% python3 -q
>>> import numpy as np
>>> np.set_printoptions(precision=2, suppress=True, linewidth=160)
>>> J = np.loadtxt("run8.csv", delimiter=",")
>>> J
array([[ 0.66, -0.22,  0.58, -0.46],
       [-0.22, -0.84,  0.18,  0.88],
       [ 0.58,  0.18, -0.56,  0.25],
       [-0.46,  0.88,  0.25, -1.27]])
>>> evals, V = np.linalg.eigh(J)
>>> np.linalg.eigvalsh(J + 4 * np.eye(4))
array([2., 3., 4., 5.])
>>> np.round(V.T @ J @ V, 2) + 0
array([[-2.,  0.,  0.,  0.],
       [ 0., -1.,  0.,  0.],
       [ 0.,  0.,  0.,  0.],
       [ 0.,  0.,  0.,  1.]])
>>> np.abs(V[:, -1])
array([0.91, 0.19, 0.28, 0.23])
>>> V @ np.diag(evals) @ V.T
array([[ 0.66, -0.22,  0.58, -0.46],
       [-0.22, -0.84,  0.18,  0.88],
       [ 0.58,  0.18, -0.56,  0.25],
       [-0.46,  0.88,  0.25, -1.27]])
>>> np.round(V.T @ V, 2) + 0
array([[1., 0., 0., 0.],
       [0., 1., 0., 0.],
       [0., 0., 1., 0.],
       [0., 0., 0., 1.]])
>>> np.unique(evals.round(6) + 0, return_counts=True)[1]
array([1, 1, 1, 1])
>>> round(evals.sum(), 2), round(np.trace(J), 2)
(np.float64(-2.0), np.float64(-2.0))
>>> x = np.array([-2, -3, 4, 7])
>>> np.linalg.norm(J @ x) <= np.linalg.norm(J, 2) * np.linalg.norm(x) + 1e-9
np.True_
>>> (J @ x).argmax()
np.int64(1)
>>> J @ (2 * x)
array([ -3.12,  19.77,  -4.29, -19.19])
>>> np.sign((J @ x).round(6))
array([-1.,  1., -1., -1.])
>>> np.round(J @ np.ones(4), 2) + 0
array([ 0.56,  0.  ,  0.45, -0.58])
>>> rank = np.linalg.matrix_rank(J)
>>> rank
np.int64(3)
>>> ns = np.linalg.svd(J)[2][rank:].T
>>> np.round(J @ ns, 2) + 0
array([[0.],
       [0.],
       [0.],
       [0.]])
>>> ns.shape
(4, 1)
>>> [int(np.linalg.matrix_rank(J[:i])) for i in range(1, len(J) + 1)]
[1, 2, 3, 3]
>>> np.allclose(J @ ns, 0)
True
>>> [int(np.linalg.matrix_rank(np.delete(J, i, axis=0))) for i in range(4)]
[3, 3, 3, 3]
